$ python -q
>>> import numpy as np
>>> np.set_printoptions(precision=2, suppress=True, linewidth=120)
>>> K = np.array([[0.7, 0.3, 1.1, 1.7],
...     [-0.2, 1.8, 0.5, -0.6],
...     [0.9, -0.1, 0.9, 0.2],
...     [0.5, 2.2, 1.5, 0.2]])
>>> K[:, 1] *= 10
>>> K
array([[ 0.7,  3. ,  1.1,  1.7],
       [-0.2, 18. ,  0.5, -0.6],
       [ 0.9, -1. ,  0.9,  0.2],
       [ 0.5, 22. ,  1.5,  0.2]])
>>> np.allclose(K @ K.T, K.T @ K)
False
>>> round(float(np.trace(K)), 2)
19.8
>>> assert K == K.T
Traceback (most recent call last):
  File "<python-input-7>", line 1, in <module>
    assert K == K.T
           ^^^^^^^^
ValueError: The truth value of an array with more than one element is ambiguous. Use a.any() or a.all()
>>> np.sort(np.abs(np.linalg.eigvals(K)))
array([ 0.05,  0.09,  2.69, 17.14])
>>> round(np.linalg.det(K), 2)
np.float64(-0.22)
>>> (K - K.T) / 2
array([[  0.  ,   1.6 ,   0.1 ,   0.6 ],
       [ -1.6 ,   0.  ,   0.75, -11.3 ],
       [ -0.1 ,  -0.75,   0.  ,  -0.65],
       [ -0.6 ,  11.3 ,   0.65,   0.  ]])
>>> w1 = np.array([[3, -3], [1, 2], [-1, -1], [3, -1]])
>>> c = np.array([2, 5])
>>> H = np.maximum(K @ w1 + c, 0)
>>> (H > 0).mean(axis=0)
array([1.  , 0.75])
>>> C = np.array([[2, -1, 3], [1, 1, -3]])
>>> H @ C
array([[ 28.3,  -5. ,  15. ],
       [ 75.9,  24.6, -73.8],
       [  6.8,  -3.4,  10.2],
       [ 95. ,  21.2, -63.6]])
>>> w1 @ C
array([[ 3, -6, 18],
       [ 4,  1, -3],
       [-3,  0,  0],
       [ 5, -4, 12]])
>>> B = K / np.linalg.norm(K, axis=1, keepdims=True)
>>> cov = B @ B.T
>>> round(np.degrees(np.arccos(np.clip(cov[0, 2], -1, 1))), 2)
np.float64(99.96)
>>> np.linalg.norm(B, axis=1)
array([1., 1., 1., 1.])
>>> cov[0]
array([ 1.  ,  0.8 , -0.17,  0.84])
>>> np.argwhere(np.triu(np.abs(cov) > 0.95, 1))
array([[1, 3]])
>>> A = np.array([[0, 0, 4], [0, 0, -4], [0, 0, 0]])
>>> np.einsum("ij,ji->", A, A)
np.int64(0)
>>> round(float(np.linalg.eigvals(A).sum().real), 2)
0.0
>>> np.einsum("ii->", A)
np.int64(0)
>>> np.linalg.eigvals(A)
array([0., 0., 0.])
>>> data = np.load("m.npy")
>>> data
array([[0, 0, 1],
       [1, 0, 0],
       [0, 1, 0]])
>>> # orthonormal columns
>>> O, Rm = np.linalg.qr(data)
>>> abs(Rm[0, 0]), round(float(np.linalg.norm(data[:, 0])), 2)
(np.float64(1.0), 1.0)
>>> np.abs(np.diag(Rm))
array([1., 1., 1.])
>>> Rm
array([[-1.,  0.,  0.],
       [ 0., -1.,  0.],
       [ 0.,  0.,  1.]])
>>> np.trace(O @ O.T)
np.float64(3.0)
>>> O
array([[ 0.,  0.,  1.],
       [-1.,  0.,  0.],
       [-0., -1.,  0.]])
>>> m1 = np.array([[-5, -5, -5],
...     [-1, -10, -10],
...     [-1, -11, -13],
...     [0, -14, -8],
...     [-4, -11, -7],
...     [-7, -13, -11],
...     [-12, -12, -16],
...     [-14, -13, -11],
...     [-9, -15, -15],
...     [-7, -10, -18],
...     [-8, -14, -17],
...     [-8, -15, -21],
...     [-4, -15, -25],
...     [0, -17, -26],
...     [-4, -12, -27],
...     [-2, -12, -27],
...     [-3, -15, -24],
...     [-6, -10, -20]])
>>> Xc = m1 - m1.mean(axis=0)
>>> evecs = np.linalg.svd(Xc)[2][:1]
>>> B = Xc - Xc @ evecs.T @ evecs
>>> round(np.linalg.norm(B) / np.linalg.norm(Xc), 2)
np.float64(0.53)
>>> (Xc @ evecs.T).std(axis=0)
array([7.19])
>>> np.cov(Xc @ evecs.T, rowvar=False)
array(54.72)
>>> B.std(axis=0)
array([3.8 , 2.23, 0.59])
>>> rng = np.random.default_rng(571995)
>>> B = m1 + rng.integers(-2, 3, (18, 1)) @ rng.integers(-2, 3, (1, 3))
>>> B
array([[ -5,  -7,  -3],
       [ -1, -14,  -6],
       [ -1,  -9, -15],
       [  0, -12, -10],
       [ -4, -11,  -7],
       [ -7, -11, -13],
       [-12, -16, -12],
       [-14, -11, -13],
       [ -9, -13, -17],
       [ -7,  -6, -22],
       [ -8, -12, -19],
       [ -8, -11, -25],
       [ -4, -13, -27],
       [  0, -13, -30],
       [ -4, -12, -27],
       [ -2, -16, -23],
       [ -3, -11, -28],
       [ -6,  -6, -24]])
>>> B - m1
array([[ 0, -2,  2],
       [ 0, -4,  4],
       [ 0,  2, -2],
       [ 0,  2, -2],
       [ 0,  0,  0],
       [ 0,  2, -2],
       [ 0, -4,  4],
       [ 0,  2, -2],
       [ 0,  2, -2],
       [ 0,  4, -4],
       [ 0,  2, -2],
       [ 0,  4, -4],
       [ 0,  2, -2],
       [ 0,  4, -4],
       [ 0,  0,  0],
       [ 0, -4,  4],
       [ 0,  4, -4],
       [ 0,  4, -4]])
>>> np.linalg.matrix_rank(B - m1, tol=1e-8)
np.int64(1)
>>> np.round(np.linalg.svd(B - m1, compute_uv=False), 2) + 0
array([17.89,  0.  ,  0.  ])
>>> Xc = (m1 - m1.mean(axis=0)) / m1.std(axis=0)
>>> Xc.std(axis=0)
array([1., 1., 1.])
>>> np.argwhere(np.abs(Xc) > 2)
array([[0, 1],
       [7, 0]])
>>> c = np.linalg.lstsq(np.delete(Xc, 2, axis=1), Xc[:, 2])[0]
>>> c
array([-0.14,  0.51])
>>> round(1 - np.var(Xc[:, 2] - np.delete(Xc, 2, axis=1) @ c), 2)
np.float64(0.28)
>>> O, Rm = np.linalg.qr(m1)
>>> O.shape, Rm.shape
((18, 3), (3, 3))
>>> np.abs(np.diag(Rm))
array([27.77, 33.3 , 25.35])
>>> np.trace(O @ O.T)
np.float64(3.0)
>>> np.round(abs(Rm[0, 0]), 2), round(np.linalg.norm(m1[:, 0]), 2)
(np.float64(27.77), np.float64(27.77))
>>> cov = np.cov(m1, rowvar=False)
>>> round(np.corrcoef(m1[:, 1], m1[:, 0])[0, 1], 2)
np.float64(-0.01)
>>> cov.shape
(3, 3)
>>> np.linalg.eigvalsh(cov)[::-1]
array([54.72, 15.5 ,  5.41])
>>> np.argwhere(np.triu(np.abs(np.corrcoef(m1.T)) > 0.8, 1))
array([], shape=(0, 2), dtype=int64)
>>> F = np.load("layer10.npy")
>>> F
array([[ 0.8,  0.2,  0.7],
       [ 2.5,  1.6, -0.2],
       [-0.6,  0.1,  1.8],
       [-2.1, -2.5,  1.8]])
>>> U, s, Vt = np.linalg.svd(K, full_matrices=False)
>>> (s > 1e-8).sum()
np.int64(4)
>>> np.round(U.T @ K @ Vt.T, 2) + 0
array([[28.64,  0.  ,  0.  ,  0.  ],
       [ 0.  ,  2.47,  0.  ,  0.  ],
       [ 0.  ,  0.  ,  0.9 ,  0.  ],
       [ 0.  ,  0.  ,  0.  ,  0.  ]])
>>> np.round(Vt @ Vt.T, 2) + 0
array([[1., 0., 0., 0.],
       [0., 1., 0., 0.],
       [0., 0., 1., 0.],
       [0., 0., 0., 1.]])
>>> np.round(U.T @ U, 2) + 0
array([[1., 0., 0., 0.],
       [0., 1., 0., 0.],
       [0., 0., 1., 0.],
       [0., 0., 0., 1.]])
>>> U.shape, s.shape, Vt.shape
((4, 4), (4,), (4, 4))
>>> round(float(np.sqrt((s ** 2).sum())), 2), round(np.linalg.norm(K), 2)
(28.77, np.float64(28.77))
>>> np.cumsum(s ** 2) / np.sum(s ** 2)
array([0.99, 1.  , 1.  , 1.  ])
>>> np.round(s / s[0], 2) + 0
array([1.  , 0.09, 0.03, 0.  ])
>>> np.abs(U[:, 0]).round(6).argmax()
np.int64(3)
>>> B = F / np.sqrt((F ** 2).mean(axis=1, keepdims=True))
>>> B[2]
array([-0.55,  0.09,  1.64])
>>> F - F.mean(axis=1, keepdims=True)
array([[ 0.23, -0.37,  0.13],
       [ 1.2 ,  0.3 , -1.5 ],
       [-1.03, -0.33,  1.37],
       [-1.17, -1.57,  2.73]])
>>> np.linalg.matrix_rank(B) == np.linalg.matrix_rank(F)
np.True_
>>> np.linalg.norm(B, axis=1)
array([1.73, 1.73, 1.73, 1.73])
>>> M = np.load("sample12.npy")
>>> M
array([[0.33, 0.33, 0.33],
       [0.  , 1.  , 0.  ],
       [0.  , 0.  , 1.  ]])
>>> # triangular
>>> u = np.array([5, 8])
>>> np.polyval(u, M[0])
array([9.67, 9.67, 9.67])
>>> np.convolve(M[0], u)
array([1.67, 4.33, 4.33, 2.67])
>>> np.array([np.convolve(row, u, "same") for row in M])
array([[1.67, 4.33, 4.33],
       [0.  , 5.  , 8.  ],
       [0.  , 0.  , 5.  ]])
>>> np.cross(M[0, :3], M[1, :3])
array([-0.33,  0.  ,  0.33])
>>> np.linalg.matrix_power(M - np.diag(np.diag(M)), 3)
array([[0., 0., 0.],
       [0., 0., 0.],
       [0., 0., 0.]])
>>> np.sort(np.linalg.eigvals(M))
array([0.33, 1.  , 1.  ])
>>> E = np.array([[0.7, 1.97, 1.0],
...     [-1.5, -3.98, -2.0],
...     [1.8, 0.97, 0.5],
...     [-1.0, -3.42, -1.7],
...     [-0.7, -1.56, -0.8],
...     [-0.3, -0.47, -0.2],
...     [-0.2, 4.48, 2.3],
...     [2.1, 3.41, 1.7],
...     [0.7, 4.6, 2.3],
...     [0.2, -1.4, -0.7],
...     [-0.4, 0.0, 0.0],
...     [-1.3, 2.55, 1.3],
...     [0.3, -2.02, -1.0],
...     [1.2, -0.18, -0.1],
...     [0.0, 1.1, 0.5],
...     [-1.1, -0.02, 0.0],
...     [0.4, 1.95, 0.9]])
>>> E
array([[ 0.7 ,  1.97,  1.  ],
       [-1.5 , -3.98, -2.  ],
       [ 1.8 ,  0.97,  0.5 ],
       [-1.  , -3.42, -1.7 ],
       [-0.7 , -1.56, -0.8 ],
       [-0.3 , -0.47, -0.2 ],
       [-0.2 ,  4.48,  2.3 ],
       [ 2.1 ,  3.41,  1.7 ],
       [ 0.7 ,  4.6 ,  2.3 ],
       [ 0.2 , -1.4 , -0.7 ],
       [-0.4 ,  0.  ,  0.  ],
       [-1.3 ,  2.55,  1.3 ],
       [ 0.3 , -2.02, -1.  ],
       [ 1.2 , -0.18, -0.1 ],
       [ 0.  ,  1.1 ,  0.5 ],
       [-1.1 , -0.02,  0.  ],
       [ 0.4 ,  1.95,  0.9 ]])
>>> Xc = (E - E.mean(axis=0)) / E.std(axis=0)
>>> np.argwhere(np.abs(Xc) > 2)
array([[7, 0]])
>>> Xc.std(axis=0)
array([1., 1., 1.])
>>> c = np.linalg.lstsq(np.delete(Xc, 0, axis=1), Xc[:, 0])[0]
>>> np.abs(c).argmax()
np.int64(0)
>>> np.round(1 - np.var(Xc[:, 0] - np.delete(Xc, 0, axis=1) @ c), 2)
np.float64(0.24)
>>> vec = np.array([0, -3, -5])
>>> target = E @ vec
>>> np.round(np.linalg.lstsq(E, target)[0], 2) + 0
array([ 0., -3., -5.])
>>> target = target + 0.02 * rng.normal(size=17)
>>> target
array([-10.89,  21.92,  -5.4 ,  18.73,   8.69,   2.41, -24.95, -18.74, -25.31,   7.68,  -0.01, -14.17,  11.06,   1.04,
        -5.81,   0.06, -10.35])
>>> c, *_ = np.linalg.lstsq(E, target)
>>> [round(float(np.linalg.norm(np.linalg.solve(E.T @ E + lam * np.eye(3), E.T @ target))), 2) for lam in (0, 1, 10, 100)]
[5.86, 4.88, 4.54, 2.79]
>>> c
array([ 0.01, -2.97, -5.06])
